$ python3 -q
>>> import numpy as np
>>> np.set_printoptions(precision=1, suppress=True, linewidth=100, floatmode="fixed")
>>> arr = np.load("sample15.npy")
>>> print(arr)
[[ 0  0  0  0]
 [-4  5  0  0]
 [ 0  0  0  0]
 [ 0  0 -4  5]]
>>> # row 2 repeats row 0
>>> np.linalg.cond(arr) > 100
np.True_
>>> left, s, vt = np.linalg.svd(arr)
>>> np.argmax(s[:-1] / (s[1:] + 1e-6)) + 1
np.int64(2)
>>> s
array([6.4, 6.4, 0.0, 0.0])
>>> other = left[:, :2] @ np.diag(s[:2]) @ vt[:2]
>>> print(np.round(np.linalg.norm(arr - other) / np.linalg.norm(arr), 1))
0.0
>>> print(np.round(np.linalg.norm(arr - other, 2), 1), s[2])
0.0 0.0
>>> other
array([[ 0.0,  0.0,  0.0,  0.0],
       [-4.0,  5.0,  0.0,  0.0],
       [ 0.0,  0.0,  0.0,  0.0],
       [ 0.0,  0.0, -4.0,  5.0]])
>>> w1 = np.array([[3, 9, 6, 4], [9, 4, 3, 8], [5, 6, 2, 7], [4, 0, 8, 0]])
>>> c = np.array([-1, 1, -2, -3])
>>> hid = np.maximum(other @ w1 + c, 0)
>>> np.linalg.matrix_rank(hid)
np.int64(3)
>>> W2 = np.array([[0, -8, -4], [-2, 9, -6], [-2, 5, 5], [-8, -2, 3]])
>>> print((hid @ W2).round(6).argmax(axis=1))
[1 2 1 1]
>>> print(w1 @ W2)
[[-62  79 -24]
 [-78 -37 -21]
 [-72  10 -25]
 [-16   8  24]]
>>> s = 10 * 0.9 ** np.arange(6)
>>> rng = np.random.default_rng(670120)
>>> data = rng.normal(size=(21, 6)) * rng.permutation(s)
>>> print(data)
[[ -2.8   0.5   0.6  -3.9  -0.7  -5.1]
 [  2.2  -7.5  12.7   0.8  10.3  -7.4]
 [ -0.6  -6.0   3.2  -4.1   0.9  -7.3]
 [  4.8   8.7   9.3  -6.9   9.4  -3.4]
 [ -0.7   5.5  -4.9  13.2  -2.6   4.5]
 [  4.4  15.6  -3.4   6.8   6.3  -3.0]
 [ -6.2  -2.2  15.9   5.4  11.7   9.8]
 [  2.8   7.3  -2.7   3.2  -2.3   0.1]
 [  2.5 -16.3   7.8  -7.8  -6.3  -4.1]
 [  4.6  10.6   4.0   4.8  -3.0 -12.1]
 [  4.0 -17.8  -2.0  -1.0  -7.1  -8.2]
 [ -7.1 -11.5  -4.3  -4.5   1.2  -4.2]
 [ -2.3  11.3   7.8   1.9   2.4   7.2]
 [-14.0 -12.0   5.7  -8.8  -9.9  10.8]
 [  1.0  -7.4   4.6  -7.1   1.5  -9.6]
 [-11.7  -3.4   1.6   4.2  -0.4   6.8]
 [  6.7  -5.8  -8.9   2.5   3.5   2.6]
 [  6.5   7.6   2.5  10.1   7.5   0.7]
 [ -4.5  -6.2  -3.6 -10.9  -4.2  -0.5]
 [  5.1   3.9  -5.9  -2.7   9.6  -3.7]
 [  1.0   5.5   3.7   1.0  -2.4   8.1]]
>>> f, r1 = data[12], data[19]
>>> print(round(float(f @ r1), 1))
-23.1
>>> pr = (f @ r1) / (f @ f) * f
>>> round(np.linalg.norm(f + r1) ** 2 + np.linalg.norm(f - r1) ** 2, 1)
np.float64(890.1)
>>> print(round((r1 - pr) @ f, 1))
-0.0
>>> cen = data - data.mean(axis=0)
>>> left, s, vt = np.linalg.svd(cen, full_matrices=False)
>>> round(float((s ** 2).sum() ** 2 / (s ** 4).sum()), 1)
3.7
>>> print(np.round(cen.mean(axis=0), 1) + 0)
[0.0 0.0 0.0 0.0 0.0 0.0]
>>> np.round(vt[0] * np.sign(vt[0, np.abs(vt[0]).argmax()]), 1) + 0
array([0.2, 0.8, 0.0, 0.4, 0.3, 0.1])
>>> print(np.abs(vt[-1]))
[0.8 0.1 0.1 0.3 0.2 0.5]
>>> np.abs(left[:, 0]).argmax()
np.int64(5)
>>> print(np.round(s ** 2 / (s ** 2).sum(), 1) + 0)
[0.4 0.2 0.2 0.1 0.1 0.0]
>>> s
array([49.8, 35.6, 30.9, 22.4, 19.3, 14.7])
>>> other = data / np.linalg.norm(data, axis=1, keepdims=True)
>>> C2 = other @ other.T
>>> C2[15]
array([-0.2, -0.1, -0.2, -0.5,  0.3, -0.4,  0.5, -0.3, -0.1, -0.5, -0.2,  0.3,  0.2,  0.7, -0.3,
        1.0, -0.2, -0.2,  0.1, -0.6,  0.2])
>>> np.round(np.degrees(np.arccos(np.clip(C2[15, 5], -1, 1))), 1)
np.float64(111.7)
>>> np.linalg.norm(other, axis=1)
array([1.0, 1.0, 1.0, 1.0, 1.0, 1.0, 1.0, 1.0, 1.0, 1.0, 1.0, 1.0, 1.0, 1.0, 1.0, 1.0, 1.0, 1.0,
       1.0, 1.0, 1.0])
>>> C2 = np.cov(data, rowvar=False)
>>> np.argwhere(np.triu(np.abs(np.corrcoef(data.T)) > 0.8, 1))
array([], shape=(0, 2), dtype=int64)
>>> C2.shape
(6, 6)
>>> round(float(np.corrcoef(data[:, 3], data[:, 2])[0, 1]), 1)
-0.1
>>> print(data.std(axis=0))
[5.6 9.3 6.3 6.3 6.0 6.5]
>>> D = np.linalg.norm(data[:, None] - data[None], axis=-1)
>>> D.mean(axis=1).argmax()
np.int64(13)
>>> D.shape
(21, 21)
>>> np.unravel_index(D.round(6).argmax(), D.shape)
(np.int64(5), np.int64(13))
>>> np.linalg.matrix_rank(D ** 2)
np.int64(8)
>>> W0 = np.array([[1.0, 0.5], [0.5, 1.0]])
>>> # symmetric
>>> vec = np.array([2, 0, -8, 9])
>>> h = np.maximum(arr @ vec, 0)
>>> np.maximum(arr @ (3 * vec), 0)
array([  0,   0,   0, 231])
>>> vec = np.array([1, 2])
>>> (W0 * vec).sum(axis=1)
array([2.0, 2.5])
>>> W0 * vec
array([[1.0, 1.0],
       [0.5, 2.0]])
>>> print(np.sign((W0 @ vec).round(6)))
[1.0 1.0]
>>> (W0 @ vec).argmax()
np.int64(1)
>>> f = np.array([0, 3, -4])
>>> np.array([np.convolve(row, f, "same") for row in W0])
array([[ 0.0,  3.0, -2.5],
       [ 0.0,  1.5,  1.0]])
>>> np.polyval(f, W0[1])
array([-2.5, -1.0])
>>> X = np.load("w.npy")
>>> X
array([[ 0.6,  0.1,  0.4,  0.0,  0.4, -0.1],
       [ 0.3, -1.0, -1.2, -1.0,  0.6,  0.9],
       [-0.8, -0.7,  0.5,  0.4,  0.2, -0.9]])
>>> C2 = X.T @ X
>>> np.diag(C2)
array([1.1, 1.5, 1.8, 1.2, 0.6, 1.6])
>>> np.linalg.matrix_rank(C2)
np.int64(3)
>>> np.round(np.trace(C2), 1), round((X ** 2).sum(), 1)
(np.float64(7.8), np.float64(7.8))
>>> left, s, vt = np.linalg.svd(X, full_matrices=False)
>>> (s > 1e-8).sum()
np.int64(3)
>>> np.cumsum(s ** 2) / np.sum(s ** 2)
array([0.7, 0.9, 1.0])
>>> np.abs(left[:, 0]).round(6).argmax()
np.int64(1)
>>> round(np.sqrt((s ** 2).sum()), 1), round(np.linalg.norm(X), 1)
(np.float64(2.8), np.float64(2.8))
>>> def softmax(z):
...     e = np.exp(z - z.max(axis=-1, keepdims=True))
...     return e / e.sum(axis=-1, keepdims=True)
... 
>>> print(softmax(X[0] + 4))
[0.2 0.1 0.2 0.1 0.2 0.1]
>>> np.round(softmax(10 * X[0]), 1) + 0
array([0.8, 0.0, 0.1, 0.0, 0.1, 0.0])
>>> softmax(X).sum(axis=1)
array([1.0, 1.0, 1.0])
>>> scores = X @ X.T / np.sqrt(6)
>>> softmax(scores).round(6).argmax(axis=1)
array([0, 1, 2])
>>> F = np.load("dump.npy")
>>> F
array([[5.0, 1.0, 1.0, 1.0, 1.0, 1.0, 1.0],
       [1.0, 5.0, 1.0, 1.0, 1.0, 1.0, 1.0],
       [1.0, 1.0, 5.0, 1.0, 1.0, 1.0, 1.0],
       [1.0, 1.0, 1.0, 5.0, 1.0, 1.0, 1.0],
       [1.0, 1.0, 1.0, 1.0, 5.0, 1.0, 1.0],
       [1.0, 1.0, 1.0, 1.0, 1.0, 5.0, 1.0],
       [1.0, 1.0, 1.0, 1.0, 1.0, 1.0, 5.0]])
>>> # equal to its transpose
>>> lab = rng.permutation(7)
>>> lab
array([6, 1, 3, 0, 4, 5, 2])
>>> other = F[lab][:, lab]
>>> print(np.diag(other))
[5.0 5.0 5.0 5.0 5.0 5.0 5.0]
>>> other
array([[5.0, 1.0, 1.0, 1.0, 1.0, 1.0, 1.0],
       [1.0, 5.0, 1.0, 1.0, 1.0, 1.0, 1.0],
       [1.0, 1.0, 5.0, 1.0, 1.0, 1.0, 1.0],
       [1.0, 1.0, 1.0, 5.0, 1.0, 1.0, 1.0],
       [1.0, 1.0, 1.0, 1.0, 5.0, 1.0, 1.0],
       [1.0, 1.0, 1.0, 1.0, 1.0, 5.0, 1.0],
       [1.0, 1.0, 1.0, 1.0, 1.0, 1.0, 5.0]])
>>> np.sort(np.abs(np.linalg.eigvals(other)))
array([ 4.0,  4.0,  4.0,  4.0,  4.0,  4.0, 11.0])
>>> print(np.round(np.linalg.det(other), 1), round(np.linalg.det(F[lab]), 1))
45056.0 -45056.0
>>> J = np.array([[0.4, -0.6, 0.0, 0.0, 1.5],
...     [1.4, -0.5, -1.6, -0.4, 0.5],
...     [-0.4, 0.7, 0.0, -1.0, -1.4],
...     [2.1, -2.1, 0.6, -0.6, 1.1]])
>>> w1 = np.array([[-1, -4, 2], [3, 3, 3], [3, 3, 0], [-1, -5, 4], [-2, 1, 5]])
>>> c = np.array([2, -1, -1])
>>> hid = np.maximum(J @ w1 + c, 0)
>>> hid.round(1) + 0
array([[0.0, 0.0, 5.5],
       [0.0, 0.0, 1.2],
       [8.3, 6.3, 0.0],
       [0.0, 0.0, 0.0]])
>>> (hid > 0).astype(int)
array([[0, 0, 1],
       [0, 0, 1],
       [1, 1, 0],
       [0, 0, 1]])
>>> W2 = np.array([[-3, -1], [-1, -3], [0, 0]])
>>> w1 @ W2
array([[  7,  13],
       [-12, -12],
       [-12, -12],
       [  8,  16],
       [  5,  -1]])
>>> (hid @ W2).round(6).argmax(axis=1)
array([0, 0, 1, 0])
>>> t = np.radians(120)
>>> r_ = np.eye(5)
>>> r_[4, 4] = r_[1, 1] = np.cos(t)
>>> r_[4, 1], r_[1, 4] = -np.sin(t), np.sin(t)
>>> print(r_)
[[ 1.0  0.0  0.0  0.0  0.0]
 [ 0.0 -0.5  0.0  0.0  0.9]
 [ 0.0  0.0  1.0  0.0  0.0]
 [ 0.0  0.0  0.0  1.0  0.0]
 [ 0.0 -0.9  0.0  0.0 -0.5]]
>>> other = J @ r_.T
>>> np.abs(other - J).max(axis=0)
array([0.0, 4.1, 0.0, 0.0, 1.7])
>>> np.linalg.svd(J, compute_uv=False), np.linalg.svd(other, compute_uv=False)
(array([4.0, 1.9, 1.7, 0.6]), array([4.0, 1.9, 1.7, 0.6]))
>>> np.allclose(np.linalg.norm(J, axis=1), np.linalg.norm(other, axis=1))
True
>>> round(float(np.linalg.det(r_)), 1), np.trace(r_)
(1.0, np.float64(2.0))
>>> np.allclose(J @ J.T, other @ other.T)
True
>>> vec = np.array([0, -1, 2, 2, 3])
>>> np.sort(np.abs(np.degrees(np.angle(np.linalg.eigvals(r_)))))
array([  0.0,   0.0,   0.0, 120.0, 120.0])
>>> round(np.linalg.det(r_), 1)
np.float64(1.0)
>>> 5 - np.linalg.matrix_rank(r_ - np.eye(5), tol=1e-8)
np.int64(3)
>>> np.linalg.inv(r_)
array([[ 1.0,  0.0,  0.0,  0.0,  0.0],
       [-0.0, -0.5, -0.0, -0.0, -0.9],
       [ 0.0,  0.0,  1.0,  0.0,  0.0],
       [ 0.0,  0.0,  0.0,  1.0,  0.0],
       [ 0.0,  0.9,  0.0,  0.0, -0.5]])
>>> A = np.load("out13.npy")
>>> print(A)
[[-1 -1  0  1]
 [ 1  1  2  3]
 [-2 -2 -1  0]
 [ 1  1  2  3]]
>>> softmax(A[0] + 3)
array([0.1, 0.1, 0.2, 0.6])
>>> print(softmax(A[0]))
[0.1 0.1 0.2 0.6]
>>> softmax(A).sum(axis=1)
array([1.0, 1.0, 1.0, 1.0])
>>> np.round(softmax(10 * A[0]), 1) + 0
array([0.0, 0.0, 0.0, 1.0])
>>> scores = A @ A.T / np.sqrt(4)
>>> print(softmax(scores).round(6).argmax(axis=1))
[2 1 2 1]
>>> M = np.load("data.npy")
>>> M
array([[ -1.5,  -0.2,  21.8,  -0.3],
       [ -1.2,   0.1,   2.0,   1.3],
       [ -3.3,   0.1, -10.0,   0.6],
       [ -7.3,  -0.2,  53.1,  -1.1],
       [  2.9,   0.1,   5.0,  -0.1],
       [  0.8,   0.0,   2.6,  -0.5],
       [ -0.4,   0.3,  -1.7,  -0.4],
       [  2.2,   0.0,   5.3,  -1.1],
       [  2.5,   0.2,   5.0,  -0.3],
       [  0.9,   0.1, -30.2,   0.2],
       [ -1.7,  -0.5,  -5.7,  -1.3],
       [  4.9,   0.1, -23.4,   0.5],
       [ -0.9,   0.1,  -8.7,   0.0],
       [  5.8,   0.0,  15.1,   0.1],
       [  3.5,   0.0,   5.8,   0.7],
       [  1.9,   0.0,  22.3,   0.3],
       [  5.9,   0.2,  18.9,   0.4],
       [ -5.6,  -0.1,  22.5,  -0.4],
       [ -3.0,  -0.3,   6.1,   0.5],
       [  9.5,   0.2, -17.9,   1.4],
       [  0.9,   0.2,  40.2,  -0.5],
       [ -1.7,  -0.1,  13.2,   0.6]])
>>> # column 2 dominates
>>> t = np.radians(120)
>>> r_ = np.eye(4)
>>> r_[0, 0] = r_[1, 1] = np.cos(t)
>>> r_[0, 1], r_[1, 0] = -np.sin(t), np.sin(t)
>>> r_
array([[-0.5, -0.9,  0.0,  0.0],
       [ 0.9, -0.5,  0.0,  0.0],
       [ 0.0,  0.0,  1.0,  0.0],
       [ 0.0,  0.0,  0.0,  1.0]])
>>> other = M @ r_.T
>>> print(np.round(np.linalg.det(r_), 1), round(float(np.trace(r_)), 1))
1.0 1.0
>>> np.allclose(np.linalg.norm(M, axis=1), np.linalg.norm(other, axis=1))
True
